$ python -q
>>> import numpy as np
>>> np.set_printoptions(precision=2, suppress=True, linewidth=160, sign=" ")
>>> def rnd(a):
...     return np.round(a, 2) + 0
... 
>>> A2 = np.array([[1, 1], [1, -1]])
>>> rng = np.random.default_rng(966)
>>> E = np.kron(A2, np.kron(A2, A2))[rng.permutation(8)][:6]
>>> print(E)
[[ 1 -1  1 -1 -1  1 -1  1]
 [ 1 -1 -1  1  1 -1 -1  1]
 [ 1  1  1  1  1  1  1  1]
 [ 1  1 -1 -1 -1 -1  1  1]
 [ 1 -1 -1  1 -1  1  1 -1]
 [ 1 -1  1 -1  1 -1  1 -1]]
>>> A2 = E + rng.integers(-2, 3, (6, 4)) @ rng.integers(-2, 3, (4, 8))
>>> print(A2)
[[-3 -6 -5 -5  1  4  2 -3]
 [ 5 -6 -1  4  2  2 -5  5]
 [ 3 -1  3  3  5  5 -3  4]
 [-7 -1 -7 -6  6  5  4 -3]
 [ 7 -1  3  4 -6 -3 -1  1]
 [-1  3  1 -4 -4 -7  6 -6]]
>>> print(np.linalg.matrix_rank(A2 - E, tol=1e-8))
4
>>> print(np.abs(A2 - E).sum(axis=1))
[ 31  24  23  41  26  30]
>>> print(A2 - E)
[[-4 -5 -6 -4  2  3  3 -4]
 [ 4 -5  0  3  1  3 -4  4]
 [ 2 -2  2  2  4  4 -4  3]
 [-8 -2 -6 -5  7  6  3 -4]
 [ 6  0  4  3 -5 -4 -2  2]
 [-2  4  0 -3 -5 -6  5 -5]]
>>> A2 = np.array([[1, -5, 4],
...     [4, -1, 1],
...     [1, 0, -2],
...     [0, 1, 4],
...     [0, -2, -5],
...     [5, -3, -1],
...     [-5, 4, -1],
...     [-3, 3, -5]])
>>> print(E @ A2)
[[ 5 -7 -3]
 [-7 -3  1]
 [ 3 -3 -5]
 [-9  5  3]
 [-1 -3 17]
 [-9 -3 -3]]
>>> print(np.einsum("ik,kj->ij", E, A2))
[[ 5 -7 -3]
 [-7 -3  1]
 [ 3 -3 -5]
 [-9  5  3]
 [-1 -3 17]
 [-9 -3 -3]]
>>> print(A2.T @ E.T)
[[ 5 -7  3 -9 -1 -9]
 [-7 -3 -3  5 -3 -3]
 [-3  1 -5  3 17 -3]]
>>> arr = np.loadtxt("layer16.csv", delimiter=",")
>>> print(arr)
[[ 8. -2. -6. -4.  2.  0. -6.  4.]
 [-2.  5.  3.  2. -1.  0.  3. -2.]
 [-6.  3. 13.  6. -3.  0.  9. -6.]
 [-4.  2.  6.  8. -2.  0.  6. -4.]
 [ 2. -1. -3. -2.  5.  0. -3.  2.]
 [ 0.  0.  0.  0.  0.  4.  0.  0.]
 [-6.  3.  9.  6. -3.  0. 13. -6.]
 [ 4. -2. -6. -4.  2.  0. -6.  8.]]
>>> print(arr.sum(axis=1))
[-4.  8. 16. 12.  0.  4. 16. -4.]
>>> arr[8]
Traceback (most recent call last):
  File "<python-input-19>", line 1, in <module>
    arr[8]
    ~~~^^^
IndexError: index 8 is out of bounds for axis 0 with size 8
>>> print(arr.sum(axis=0))
[-4.  8. 16. 12.  0.  4. 16. -4.]
>>> lab = rng.permutation(8)
>>> A2 = arr[:, lab] * rng.choice([-1, 1], 8)
>>> print(A2)
[[ -4.   0.   6.  -2.  -2.   6.  -4.  -8.]
 [  2.   0.  -3.   1.   5.  -3.   2.   2.]
 [  6.   0. -13.   3.   3.  -9.   6.   6.]
 [  4.   0.  -6.   2.   2.  -6.   8.   4.]
 [ -2.   0.   3.  -5.  -1.   3.  -2.  -2.]
 [ -0.   4.  -0.  -0.   0.  -0.   0.  -0.]
 [  6.   0.  -9.   3.   3. -13.   6.   6.]
 [ -8.   0.   6.  -2.  -2.   6.  -4.  -4.]]
>>> U, _, vt = np.linalg.svd(arr.T @ A2)
>>> print(rnd(U @ vt))
[[ 0.  0.  0.  0.  0.  0.  0. -1.]
 [ 0.  0.  0.  0.  1.  0.  0.  0.]
 [ 0.  0. -1.  0.  0.  0.  0.  0.]
 [ 0.  0.  0.  0.  0.  0.  1.  0.]
 [ 0.  0.  0. -1.  0.  0.  0.  0.]
 [ 0.  1.  0.  0.  0.  0.  0.  0.]
 [ 0.  0.  0.  0.  0. -1.  0.  0.]
 [-1.  0.  0.  0.  0.  0.  0.  0.]]
>>> print(rnd(np.linalg.lstsq(arr, A2)[0]))
[[ 0.  0.  0.  0.  0.  0.  0. -1.]
 [ 0.  0.  0.  0.  1.  0.  0.  0.]
 [ 0.  0. -1.  0.  0.  0.  0.  0.]
 [ 0.  0.  0.  0.  0.  0.  1.  0.]
 [ 0.  0.  0. -1.  0.  0.  0.  0.]
 [ 0.  1.  0.  0.  0.  0.  0.  0.]
 [ 0.  0.  0.  0.  0. -1.  0.  0.]
 [-1.  0.  0.  0.  0.  0.  0.  0.]]
>>> A2 = E[0, 0] * E[1:] - np.outer(E[1:, 0], E[0])
>>> print(A2)
[[ 0  0 -2  2  2 -2  0  0]
 [ 0  2  0  2  2  0  2  0]
 [ 0  2 -2  0  0 -2  2  0]
 [ 0  0 -2  2  0  0  2 -2]
 [ 0  0  0  0  2 -2  2 -2]]
>>> print(E[:, 0] / E[0, 0])
[ 1.  1.  1.  1.  1.  1.]
>>> print(np.linalg.matrix_rank(A2), np.linalg.matrix_rank(E))
5 6
>>> print(np.flatnonzero(~A2.round(6).any(axis=1)))
[]
